% python3 -q
>>> import numpy as np
>>> import numpy.linalg as la
>>> np.set_printoptions(precision=1, suppress=True, linewidth=100, legacy="1.25")
>>> tidy = lambda a: np.round(a, 1) + 0
>>> X = np.loadtxt("mat.csv", delimiter=",")
>>> X
array([[0., 3., 4., 1.],
       [0., 0., 2., 4.],
       [0., 0., 0., 0.],
       [0., 0., 0., 0.]])
>>> np.argsort(-la.norm(X, axis=0).round(6), kind="stable")[:3]
array([2, 3, 1])
>>> la.cond(X) > 100
True
>>> [round(float(x), 1) for x in la.svd(X, compute_uv=False)[:3]]
[5.9, 3.3, 0.0]
>>> J = np.loadtxt("a.csv", delimiter=",")
>>> J
array([[-6., -3.,  0.,  0.,  0.,  0.],
       [ 9.,  2.,  0.,  0.,  0.,  0.],
       [ 8., -2.,  0.,  0.,  0.,  0.],
       [ 0.,  0., -6., -3.,  0.,  0.],
       [ 0.,  0.,  9.,  2.,  0.,  0.],
       [ 0.,  0.,  8., -2.,  0.,  0.],
       [ 0.,  0.,  0.,  0., -6., -3.],
       [ 0.,  0.,  0.,  0.,  9.,  2.],
       [ 0.,  0.,  0.,  0.,  8., -2.]])
>>> W = np.array([[-8, -7], [-1, -2], [5, 4], [-3, -9], [1, -2], [-3, -5]])
>>> coef = np.array([2, 1])
>>> act = np.maximum(J @ W + coef, 0)
>>> (act > 0).astype(int)
array([[1, 1],
       [0, 0],
       [0, 0],
       [0, 1],
       [1, 1],
       [1, 1],
       [1, 1],
       [1, 0],
       [1, 0]])
>>> la.matrix_rank(act)
2
>>> C = np.array([[-1, 2], [-2, 0]])
>>> W @ C
array([[ 22, -16],
       [  5,  -2],
       [-13,  10],
       [ 21,  -6],
       [  3,   2],
       [ 13,  -6]])
>>> act @ C
array([[-151.,  106.],
       [   0.,    0.],
       [   0.,    0.],
       [  -8.,    0.],
       [ -79.,   82.],
       [-150.,   96.],
       [ -61.,   10.],
       [  -5.,   10.],
       [ -16.,   32.]])
>>> K = np.loadtxt("w.csv", delimiter=",")
>>> tidy(K)
array([[ 0. ,  0. ,  2. ,  2.1],
       [ 0. ,  0.1,  2. ,  1.9],
       [ 0.1, -0.2,  1.9,  1.9],
       [ 0.1,  0. ,  2. ,  1.8],
       [-0.1,  0.1,  1.9,  1.9],
       [ 1.1,  0.9,  1.9,  1.1],
       [ 1. ,  0.9,  1.9,  1.1],
       [ 0.9,  1. ,  2. ,  1. ],
       [ 1. ,  1. ,  1.8,  1. ],
       [ 0.8,  1.1,  2. ,  0.7],
       [ 0. ,  0.9,  2. ,  2. ],
       [ 0. ,  1. ,  2.2,  2. ],
       [ 0.1,  1.2,  2.1,  2.1],
       [ 0. ,  0.9,  2.2,  2. ],
       [ 0. ,  0.8,  2. ,  2.1]])
>>> z = K[:, 1] > np.median(K[:, 1])
>>> f = K[z].mean(axis=0) - K[~z].mean(axis=0)
>>> tidy(f)
array([ 0.4,  0.7,  0. , -0.5])
>>> np.argsort(-np.abs(f).round(6), kind="stable")
array([1, 3, 0, 2])
>>> Xs = K - K.mean(axis=0)
>>> left, sig, Vt = la.svd(Xs, full_matrices=False)
>>> tidy(sig)
array([2.8, 1.5, 0.4, 0.2])
>>> tidy(Vt[0] * np.sign(Vt[0, np.abs(Vt[0]).argmax()]))
array([-0.6, -0.5,  0. ,  0.7])
>>> tidy(np.abs(Vt[-1]))
array([0.4, 0.1, 0.9, 0.2])
>>> (np.sign(left[:, 0]) == np.sign(left[0, 0])).astype(int)
array([1, 1, 1, 1, 1, 0, 0, 0, 0, 0, 1, 1, 1, 1, 1])
>>> x0 = np.array([0, -4, 4, 3])
>>> h = np.maximum(K @ x0, 0)
>>> tidy(h)
array([14.3, 13.7, 14.3, 13.4, 13.1,  7.5,  6.9,  6.7,  6. ,  6. , 10.5, 10.7,  9.6, 11.2, 11.3])
>>> tidy(np.tanh(K @ x0))
array([1., 1., 1., 1., 1., 1., 1., 1., 1., 1., 1., 1., 1., 1., 1.])
>>> print(tidy(K * (h > 1e-9)[:, None]))
[[ 0.   0.   2.   2.1]
 [ 0.   0.1  2.   1.9]
 [ 0.1 -0.2  1.9  1.9]
 [ 0.1  0.   2.   1.8]
 [-0.1  0.1  1.9  1.9]
 [ 1.1  0.9  1.9  1.1]
 [ 1.   0.9  1.9  1.1]
 [ 0.9  1.   2.   1. ]
 [ 1.   1.   1.8  1. ]
 [ 0.8  1.1  2.   0.7]
 [ 0.   0.9  2.   2. ]
 [ 0.   1.   2.2  2. ]
 [ 0.1  1.2  2.1  2.1]
 [ 0.   0.9  2.2  2. ]
 [ 0.   0.8  2.   2.1]]
>>> tidy(np.maximum(K @ x0, 0) - np.maximum(-K @ x0, 0))
array([14.3, 13.7, 14.3, 13.4, 13.1,  7.5,  6.9,  6.7,  6. ,  6. , 10.5, 10.7,  9.6, 11.2, 11.3])
>>> rank = la.matrix_rank(X)
>>> rank
2
>>> null = la.svd(X)[2][rank:].T
>>> [int(la.matrix_rank(X[:i])) for i in range(1, len(X) + 1)]
[1, 2, 2, 2]
>>> print(null.shape)
(4, 2)
>>> tidy(X @ null)
array([[0., 0.],
       [0., 0.],
       [0., 0.],
       [0., 0.]])
>>> ang = np.deg2rad(120)
>>> M = np.eye(9)
>>> M[np.ix_([1, 8], [1, 8])] = [[np.cos(ang), -np.sin(ang)], [np.sin(ang), np.cos(ang)]]
>>> print(tidy(M))
[[ 1.   0.   0.   0.   0.   0.   0.   0.   0. ]
 [ 0.  -0.5  0.   0.   0.   0.   0.   0.  -0.9]
 [ 0.   0.   1.   0.   0.   0.   0.   0.   0. ]
 [ 0.   0.   0.   1.   0.   0.   0.   0.   0. ]
 [ 0.   0.   0.   0.   1.   0.   0.   0.   0. ]
 [ 0.   0.   0.   0.   0.   1.   0.   0.   0. ]
 [ 0.   0.   0.   0.   0.   0.   1.   0.   0. ]
 [ 0.   0.   0.   0.   0.   0.   0.   1.   0. ]
 [ 0.   0.9  0.   0.   0.   0.   0.   0.  -0.5]]
>>> x0 = np.array([-1, 1, 0, 3, 0, -3, 1, -3, 2])
>>> h = np.maximum(M @ x0, 0)
>>> print(M * (h > 1e-9)[:, None])
[[ 0.  0.  0.  0.  0.  0.  0.  0.  0.]
 [ 0. -0.  0.  0.  0.  0.  0.  0. -0.]
 [ 0.  0.  0.  0.  0.  0.  0.  0.  0.]
 [ 0.  0.  0.  1.  0.  0.  0.  0.  0.]
 [ 0.  0.  0.  0.  0.  0.  0.  0.  0.]
 [ 0.  0.  0.  0.  0.  0.  0.  0.  0.]
 [ 0.  0.  0.  0.  0.  0.  1.  0.  0.]
 [ 0.  0.  0.  0.  0.  0.  0.  0.  0.]
 [ 0.  0.  0.  0.  0.  0.  0.  0. -0.]]
>>> tidy(np.tanh(M @ x0))
array([-0.8, -1. ,  0. ,  1. ,  0. , -1. ,  0.8, -1. , -0.1])
>>> print(np.maximum(M @ (3 * x0), 0))
[0. 0. 0. 9. 0. 0. 3. 0. 0.]
>>> h
array([0., 0., 0., 3., 0., 0., 1., 0., 0.])
>>> x0 = np.array([2, 3, 3, 0, 1, 2, 2, 1, 2])
>>> target = M @ x0
>>> coef, lr = np.zeros(9), 1 / la.norm(M, 2) ** 2
>>> for i in range(12):
...     coef -= lr * M.T @ (M @ coef - target)
...     if i % 2 == 0: print(i, round(la.norm(M @ coef - target), 1))
... 
0 0.0
2 0.0
4 0.0
6 0.0
8 0.0
10 0.0
>>> tidy(la.cond(M))
1.0
>>> x0 = np.array([1, -1, 0, 1, -2, 2, -2, -1, -2])
>>> tidy(la.norm(x0)), tidy(la.norm(M @ x0))
(4.5, 4.5)
>>> tidy(np.sort(np.abs(np.degrees(np.angle(la.eigvals(M))))))
array([  0.,   0.,   0.,   0.,   0.,   0.,   0., 120., 120.])
>>> tidy(la.det(M))
1.0
>>> f = np.array([-1, -2])
>>> np.correlate(M[7], M[3], "full")
array([0., 0., 0., 0., 0., 0., 0., 0., 0., 0., 0., 0., 1., 0., 0., 0., 0.])
>>> np.convolve(M[7], f)
array([ 0.,  0.,  0.,  0.,  0.,  0.,  0., -1., -2.,  0.])
>>> np.polyval(f, M[7])
array([-2., -2., -2., -2., -2., -2., -2., -3., -2.])
>>> np.cross(M[7, :3], M[3, :3])
array([0., 0., 0.])
>>> print(tidy(np.array([np.convolve(row, f, "same") for row in M])))
[[-1.  -2.   0.   0.   0.   0.   0.   0.   0. ]
 [ 0.   0.5  1.   0.   0.   0.   0.   0.   0.9]
 [ 0.   0.  -1.  -2.   0.   0.   0.   0.   0. ]
 [ 0.   0.   0.  -1.  -2.   0.   0.   0.   0. ]
 [ 0.   0.   0.   0.  -1.  -2.   0.   0.   0. ]
 [ 0.   0.   0.   0.   0.  -1.  -2.   0.   0. ]
 [ 0.   0.   0.   0.   0.   0.  -1.  -2.   0. ]
 [ 0.   0.   0.   0.   0.   0.   0.  -1.  -2. ]
 [ 0.  -0.9 -1.7  0.   0.   0.   0.   0.   0.5]]
>>> f = np.array([0, 2, 2, 1, 1, 2, 0, 1, 2])
>>> out = M + np.outer(f, np.eye(9)[5])
>>> tidy(out)
array([[ 1. ,  0. ,  0. ,  0. ,  0. ,  0. ,  0. ,  0. ,  0. ],
       [ 0. , -0.5,  0. ,  0. ,  0. ,  2. ,  0. ,  0. , -0.9],
       [ 0. ,  0. ,  1. ,  0. ,  0. ,  2. ,  0. ,  0. ,  0. ],
       [ 0. ,  0. ,  0. ,  1. ,  0. ,  1. ,  0. ,  0. ,  0. ],
       [ 0. ,  0. ,  0. ,  0. ,  1. ,  1. ,  0. ,  0. ,  0. ],
       [ 0. ,  0. ,  0. ,  0. ,  0. ,  3. ,  0. ,  0. ,  0. ],
       [ 0. ,  0. ,  0. ,  0. ,  0. ,  0. ,  1. ,  0. ,  0. ],
       [ 0. ,  0. ,  0. ,  0. ,  0. ,  1. ,  0. ,  1. ,  0. ],
       [ 0. ,  0.9,  0. ,  0. ,  0. ,  2. ,  0. ,  0. , -0.5]])
>>> rng = np.random.default_rng(30874)
>>> mat = rng.normal(size=(16, 12))
>>> mat = 3 * mat / la.norm(mat, axis=1, keepdims=True)
>>> tidy(mat)
array([[-0.3, -0.6, -0.7,  0.3, -0.4, -0.7,  1.3, -2.2,  0.6,  0. ,  0.4, -0.7],
       [-0.8,  0.1,  0.3, -0.8,  0.8, -1.7,  0.4, -0.5,  0.2, -0.4,  1.9,  0.1],
       [-0.3, -0.2,  1.4, -0.7, -1.3,  1.6, -0.9, -0.3, -0.5, -0.2,  0.1,  1. ],
       [ 0.1,  1. ,  0.2, -0.5,  0.9,  0.6, -1.3, -0.6, -0.3, -0.2, -1.3,  1.7],
       [ 1.9,  1.3, -0.3, -0.2, -0.3, -1.3, -0.2, -0.9,  0.5,  0.3, -0.5, -0.5],
       [-0.4,  1. , -0.5, -0.2,  0.9, -0.6,  1.4, -1.3, -1.1, -1.1,  0.6, -0.1],
       [ 1.8, -0.1,  1.6, -0.2, -0.1,  0.8, -0.1,  0.6, -0.8, -0.1,  1.1,  0.6],
       [ 1.7, -1. ,  1. ,  1.6,  0.7, -0.1, -0.3,  0.2, -0.3, -0.9,  0. ,  0.1],
       [ 0.5, -1.1, -0.9, -0.9, -0.1, -0.8, -1.4,  0.4, -0.5,  1.3, -0.8,  0.8],
       [ 1. , -0.7, -1. ,  0.1,  0.2,  0.3,  1.2,  1.5, -0.7,  1. , -0.9,  0.6],
       [-0.3,  0. , -1.6, -0.9,  0.1,  1.7,  1. , -0.8,  0.5,  0.1, -0.6,  0.3],
       [ 1.2,  0.9, -0.8,  0.7,  0.2,  0.2,  1.4, -1.4,  0.5,  0.3, -0.8, -0.7],
       [-1.6,  0.2, -0.4,  0.5,  0.3, -1.1, -0.4,  1.2, -1.2, -0.3,  0.4, -1.2],
       [-0.4,  1.1,  0. ,  0.3,  0.5,  0.4,  0.2, -1.9,  0.5, -1.2, -0.8,  1. ],
       [-0.8, -0.2,  1. , -0.2,  1.1,  1. ,  1.2, -0.4,  0.4,  0.6, -1. ,  1.4],
       [-0.8, -0.9,  0.7, -1.7,  0.3,  0.1,  0.9, -0.1,  0.5, -0.2, -0.8,  1.5]])
>>> x0 = np.array([2, -5, 8, 3, 1, -4, 3, -1, -9, -8, 9, 5])
>>> target = mat @ x0
>>> tidy(la.solve(mat.T @ mat, mat.T @ target))
array([ 2., -5.,  8.,  3.,  1., -4.,  3., -1., -9., -8.,  9.,  5.])
>>> print(tidy(la.lstsq(mat, target)[0]))
[ 2. -5.  8.  3.  1. -4.  3. -1. -9. -8.  9.  5.]
>>> tidy(la.pinv(mat) @ mat)
array([[1., 0., 0., 0., 0., 0., 0., 0., 0., 0., 0., 0.],
       [0., 1., 0., 0., 0., 0., 0., 0., 0., 0., 0., 0.],
       [0., 0., 1., 0., 0., 0., 0., 0., 0., 0., 0., 0.],
       [0., 0., 0., 1., 0., 0., 0., 0., 0., 0., 0., 0.],
       [0., 0., 0., 0., 1., 0., 0., 0., 0., 0., 0., 0.],
       [0., 0., 0., 0., 0., 1., 0., 0., 0., 0., 0., 0.],
       [0., 0., 0., 0., 0., 0., 1., 0., 0., 0., 0., 0.],
       [0., 0., 0., 0., 0., 0., 0., 1., 0., 0., 0., 0.],
       [0., 0., 0., 0., 0., 0., 0., 0., 1., 0., 0., 0.],
       [0., 0., 0., 0., 0., 0., 0., 0., 0., 1., 0., 0.],
       [0., 0., 0., 0., 0., 0., 0., 0., 0., 0., 1., 0.],
       [0., 0., 0., 0., 0., 0., 0., 0., 0., 0., 0., 1.]])
>>> target = target + 0.3 * rng.normal(size=16)
>>> tidy(target)
array([  1.2,  26.8,  11. ,  -8.3, -15.6,  21.5,  32.9,  32.5, -14. ,  -8.1, -29.4, -19.1,   7.2,
        -1.2,  -3.4,   3.4])
>>> coef, *_ = la.lstsq(mat, target)
>>> tidy(coef)
array([ 2. , -5. ,  8. ,  3.1,  1. , -4.1,  2.9, -1.1, -9.2, -8. ,  9.1,  5. ])
>>> tidy(la.norm(target - mat @ coef))
0.4
>>> [round(float(la.norm(la.solve(mat.T @ mat + lam * np.eye(12), mat.T @ target))), 2) for lam in (0, 1, 10, 100)]
[19.61, 17.58, 10.92, 2.58]
